$ python -q
>>> import numpy as np
>>> from numpy import linalg as LA
>>> np.set_printoptions(precision=3, suppress=True, linewidth=140)
>>> A = np.load("run10.npy")
>>> A
array([[2., 1., 0., 0., 0., 0., 0., 0., 0., 0.],
       [0., 2., 1., 0., 0., 0., 0., 0., 0., 0.],
       [0., 0., 2., 1., 0., 0., 0., 0., 0., 0.],
       [0., 0., 0., 2., 1., 0., 0., 0., 0., 0.],
       [0., 0., 0., 0., 2., 1., 0., 0., 0., 0.],
       [0., 0., 0., 0., 0., 2., 1., 0., 0., 0.],
       [0., 0., 0., 0., 0., 0., 2., 1., 0., 0.],
       [0., 0., 0., 0., 0., 0., 0., 2., 1., 0.],
       [0., 0., 0., 0., 0., 0., 0., 0., 2., 1.],
       [0., 0., 0., 0., 0., 0., 0., 0., 0., 2.]])
>>> q, R = LA.qr(A)
>>> print(R)
[[2. 1. 0. 0. 0. 0. 0. 0. 0. 0.]
 [0. 2. 1. 0. 0. 0. 0. 0. 0. 0.]
 [0. 0. 2. 1. 0. 0. 0. 0. 0. 0.]
 [0. 0. 0. 2. 1. 0. 0. 0. 0. 0.]
 [0. 0. 0. 0. 2. 1. 0. 0. 0. 0.]
 [0. 0. 0. 0. 0. 2. 1. 0. 0. 0.]
 [0. 0. 0. 0. 0. 0. 2. 1. 0. 0.]
 [0. 0. 0. 0. 0. 0. 0. 2. 1. 0.]
 [0. 0. 0. 0. 0. 0. 0. 0. 2. 1.]
 [0. 0. 0. 0. 0. 0. 0. 0. 0. 2.]]
>>> np.trace(q @ q.T)
np.float64(10.0)
>>> q
array([[ 1.,  0.,  0.,  0.,  0.,  0.,  0.,  0.,  0.,  0.],
       [-0.,  1.,  0.,  0.,  0.,  0.,  0.,  0.,  0.,  0.],
       [-0., -0.,  1.,  0.,  0.,  0.,  0.,  0.,  0.,  0.],
       [-0., -0., -0.,  1.,  0.,  0.,  0.,  0.,  0.,  0.],
       [-0., -0., -0., -0.,  1.,  0.,  0.,  0.,  0.,  0.],
       [-0., -0., -0., -0., -0.,  1.,  0.,  0.,  0.,  0.],
       [-0., -0., -0., -0., -0., -0.,  1.,  0.,  0.,  0.],
       [-0., -0., -0., -0., -0., -0., -0.,  1.,  0.,  0.],
       [-0., -0., -0., -0., -0., -0., -0., -0.,  1.,  0.],
       [-0., -0., -0., -0., -0., -0., -0., -0., -0.,  1.]])
>>> print(np.abs(np.diag(R)))
[2. 2. 2. 2. 2. 2. 2. 2. 2. 2.]
>>> def softmax(z):
...     e = np.exp(z - z.max(axis=-1, keepdims=True))
...     return e / e.sum(axis=-1, keepdims=True)
... 
>>> np.round(softmax(10 * A[5]), 3) + 0
array([0., 0., 0., 0., 0., 1., 0., 0., 0., 0.])
>>> softmax(A).sum(axis=1)
array([1., 1., 1., 1., 1., 1., 1., 1., 1., 1.])
>>> S = A @ A.T / np.sqrt(10)
>>> print(softmax(S)[5] @ A)
[0.128 0.192 0.192 0.192 0.305 0.743 0.552 0.248 0.192 0.192]
>>> softmax(S).round(6).argmax(axis=1)
array([0, 1, 2, 3, 4, 5, 6, 7, 8, 9])
>>> print(A.sum(axis=1))
[3. 3. 3. 3. 3. 3. 3. 3. 3. 2.]
>>> np.abs(A).max()
np.float64(2.0)
>>> A - A[0]
array([[ 0.,  0.,  0.,  0.,  0.,  0.,  0.,  0.,  0.,  0.],
       [-2.,  1.,  1.,  0.,  0.,  0.,  0.,  0.,  0.,  0.],
       [-2., -1.,  2.,  1.,  0.,  0.,  0.,  0.,  0.,  0.],
       [-2., -1.,  0.,  2.,  1.,  0.,  0.,  0.,  0.,  0.],
       [-2., -1.,  0.,  0.,  2.,  1.,  0.,  0.,  0.,  0.],
       [-2., -1.,  0.,  0.,  0.,  2.,  1.,  0.,  0.,  0.],
       [-2., -1.,  0.,  0.,  0.,  0.,  2.,  1.,  0.,  0.],
       [-2., -1.,  0.,  0.,  0.,  0.,  0.,  2.,  1.,  0.],
       [-2., -1.,  0.,  0.,  0.,  0.,  0.,  0.,  2.,  1.],
       [-2., -1.,  0.,  0.,  0.,  0.,  0.,  0.,  0.,  2.]])
>>> np.diff(A, axis=0)
array([[-2.,  1.,  1.,  0.,  0.,  0.,  0.,  0.,  0.,  0.],
       [ 0., -2.,  1.,  1.,  0.,  0.,  0.,  0.,  0.,  0.],
       [ 0.,  0., -2.,  1.,  1.,  0.,  0.,  0.,  0.,  0.],
       [ 0.,  0.,  0., -2.,  1.,  1.,  0.,  0.,  0.,  0.],
       [ 0.,  0.,  0.,  0., -2.,  1.,  1.,  0.,  0.,  0.],
       [ 0.,  0.,  0.,  0.,  0., -2.,  1.,  1.,  0.,  0.],
       [ 0.,  0.,  0.,  0.,  0.,  0., -2.,  1.,  1.,  0.],
       [ 0.,  0.,  0.,  0.,  0.,  0.,  0., -2.,  1.,  1.],
       [ 0.,  0.,  0.,  0.,  0.,  0.,  0.,  0., -2.,  1.]])
